$ python -q
>>> import numpy as np
>>> np.set_printoptions(precision=3, suppress=True, linewidth=120, floatmode="fixed")
>>> rng = np.random.default_rng(70930)
>>> labels = rng.integers(0, 3, 8)
>>> arr = np.triu((labels[:, None] == labels) & (rng.random((8, 8)) < 0.8), 1).astype(int)
>>> arr += arr.T
>>> print(arr)
[[0 1 0 0 0 1 0 0]
 [1 0 0 0 0 1 0 1]
 [0 0 0 0 1 0 0 0]
 [0 0 0 0 0 0 0 0]
 [0 0 1 0 0 0 1 0]
 [1 1 0 0 0 0 0 0]
 [0 0 0 0 1 0 0 0]
 [0 1 0 0 0 0 0 0]]
>>> # 3 blocks once reordered
>>> np.allclose(arr, arr.T)
True
>>> np.trace(arr)
np.int64(0)
>>> np.linalg.matrix_power(arr, 3)
array([[2, 4, 0, 0, 0, 3, 0, 1],
       [4, 2, 0, 0, 0, 4, 0, 3],
       [0, 0, 0, 0, 2, 0, 0, 0],
       [0, 0, 0, 0, 0, 0, 0, 0],
       [0, 0, 2, 0, 0, 0, 2, 0],
       [3, 4, 0, 0, 0, 2, 0, 1],
       [0, 0, 0, 0, 2, 0, 0, 0],
       [1, 3, 0, 0, 0, 1, 0, 0]])
>>> round(float(np.abs(np.linalg.eigvals(arr)).max()), 3)
2.17
>>> print(arr @ arr)
[[2 1 0 0 0 1 0 1]
 [1 3 0 0 0 1 0 0]
 [0 0 1 0 0 0 1 0]
 [0 0 0 0 0 0 0 0]
 [0 0 0 0 2 0 0 0]
 [1 1 0 0 0 2 0 1]
 [0 0 1 0 0 0 1 0]
 [1 0 0 0 0 1 0 1]]
>>> np.allclose(arr @ arr.T, arr.T @ arr)
True
>>> print((arr + arr.T) / 2)
[[0.000 1.000 0.000 0.000 0.000 1.000 0.000 0.000]
 [1.000 0.000 0.000 0.000 0.000 1.000 0.000 1.000]
 [0.000 0.000 0.000 0.000 1.000 0.000 0.000 0.000]
 [0.000 0.000 0.000 0.000 0.000 0.000 0.000 0.000]
 [0.000 0.000 1.000 0.000 0.000 0.000 1.000 0.000]
 [1.000 1.000 0.000 0.000 0.000 0.000 0.000 0.000]
 [0.000 0.000 0.000 0.000 1.000 0.000 0.000 0.000]
 [0.000 1.000 0.000 0.000 0.000 0.000 0.000 0.000]]
>>> np.round(np.linalg.det(arr), 3)
np.float64(0.0)
>>> np.round(np.sort(np.linalg.eigvals(arr).real), 3) + 0
array([-1.481, -1.414, -1.000,  0.000,  0.000,  0.311,  1.414,  2.170])
>>> np.flatnonzero(np.linalg.matrix_power((arr != 0) + (arr.T != 0) + np.eye(8), 8)[3])
array([3])
>>> (np.linalg.matrix_power((arr != 0) + (arr.T != 0) + np.eye(8), 8) > 0).astype(int)
array([[1, 1, 0, 0, 0, 1, 0, 1],
       [1, 1, 0, 0, 0, 1, 0, 1],
       [0, 0, 1, 0, 1, 0, 1, 0],
       [0, 0, 0, 1, 0, 0, 0, 0],
       [0, 0, 1, 0, 1, 0, 1, 0],
       [1, 1, 0, 0, 0, 1, 0, 1],
       [0, 0, 1, 0, 1, 0, 1, 0],
       [1, 1, 0, 0, 0, 1, 0, 1]])
>>> arr @ arr
array([[2, 1, 0, 0, 0, 1, 0, 1],
       [1, 3, 0, 0, 0, 1, 0, 0],
       [0, 0, 1, 0, 0, 0, 1, 0],
       [0, 0, 0, 0, 0, 0, 0, 0],
       [0, 0, 0, 0, 2, 0, 0, 0],
       [1, 1, 0, 0, 0, 2, 0, 1],
       [0, 0, 1, 0, 0, 0, 1, 0],
       [1, 0, 0, 0, 0, 1, 0, 1]])
>>> low = np.diag(arr.sum(axis=1)) - arr
>>> np.linalg.matrix_rank(low)
np.int64(5)
>>> low
array([[ 2, -1,  0,  0,  0, -1,  0,  0],
       [-1,  3,  0,  0,  0, -1,  0, -1],
       [ 0,  0,  1,  0, -1,  0,  0,  0],
       [ 0,  0,  0,  0,  0,  0,  0,  0],
       [ 0,  0, -1,  0,  2,  0, -1,  0],
       [-1, -1,  0,  0,  0,  2,  0,  0],
       [ 0,  0,  0,  0, -1,  0,  1,  0],
       [ 0, -1,  0,  0,  0,  0,  0,  1]])
>>> print(round(np.linalg.det(low[1:, 1:])))
0
>>> ev, evecs = np.linalg.eigh(arr)
>>> x0 = np.array([-1, -3, 3, 0, 2, 0, 3, -2])
>>> round(x0 @ arr @ x0 / (x0 @ x0), 3), round(float(ev[0]), 3), np.round(ev[-1], 3)
(np.float64(1.167), -1.481, np.float64(2.17))
>>> np.abs(arr).sum(axis=1).max(), round(float(np.abs(ev).max()), 3)
(np.int64(3), 2.17)
>>> (np.sign(evecs[:, -1].round(6)) == np.sign(evecs[0, -1].round(6))).astype(int)
array([1, 1, 0, 0, 0, 1, 0, 1])
>>> print(x0 @ arr @ x0)
42
>>> np.linalg.eigvalsh(arr[1:, 1:])
array([-1.414, -1.414,  0.000,  0.000,  0.000,  1.414,  1.414])
>>> np.round(evecs * np.maximum(ev, 0) @ evecs.T, 3) + 0
array([[0.635, 0.665, 0.000, 0.000, 0.000, 0.635, 0.000, 0.226],
       [0.665, 0.832, 0.000, 0.000, 0.000, 0.665, 0.000, 0.438],
       [0.000, 0.000, 0.354, 0.000, 0.500, 0.000, 0.354, 0.000],
       [0.000, 0.000, 0.000, 0.000, 0.000, 0.000, 0.000, 0.000],
       [0.000, 0.000, 0.500, 0.000, 0.707, 0.000, 0.500, 0.000],
       [0.635, 0.665, 0.000, 0.000, 0.000, 0.635, 0.000, 0.226],
       [0.000, 0.000, 0.354, 0.000, 0.500, 0.000, 0.354, 0.000],
       [0.226, 0.438, 0.000, 0.000, 0.000, 0.226, 0.000, 0.379]])
>>> np.round(evecs * np.abs(ev) @ evecs.T, 3) + 0
array([[ 1.270,  0.330,  0.000,  0.000,  0.000,  0.270,  0.000,  0.453],
       [ 0.330,  1.664,  0.000,  0.000,  0.000,  0.330,  0.000, -0.123],
       [ 0.000,  0.000,  0.707,  0.000,  0.000,  0.000,  0.707,  0.000],
       [ 0.000,  0.000,  0.000,  0.000,  0.000,  0.000,  0.000,  0.000],
       [ 0.000,  0.000,  0.000,  0.000,  1.414,  0.000,  0.000,  0.000],
       [ 0.270,  0.330,  0.000,  0.000,  0.000,  1.270,  0.000,  0.453],
       [ 0.000,  0.000,  0.707,  0.000,  0.000,  0.000,  0.707,  0.000],
       [ 0.453, -0.123,  0.000,  0.000,  0.000,  0.453,  0.000,  0.758]])
>>> K = np.load("x.npy")
>>> K
array([[-0.321,  1.629,  2.578, -2.324, -2.609],
       [ 1.629,  1.289, -2.178,  1.377, -1.931],
       [ 2.578, -2.178,  4.285,  1.319,  0.911],
       [-2.324,  1.377,  1.319,  4.932, -1.061],
       [-2.609, -1.931,  0.911, -1.061, -1.185]])
>>> np.all(np.linalg.eigvalsh(arr) > 0)
np.False_
>>> [round(float(np.linalg.det(arr[:i, :i])), 2) + 0 for i in range(1, 9)]
[0.0, -1.0, 0.0, 0.0, 0.0, 0.0, 0.0, 0.0]
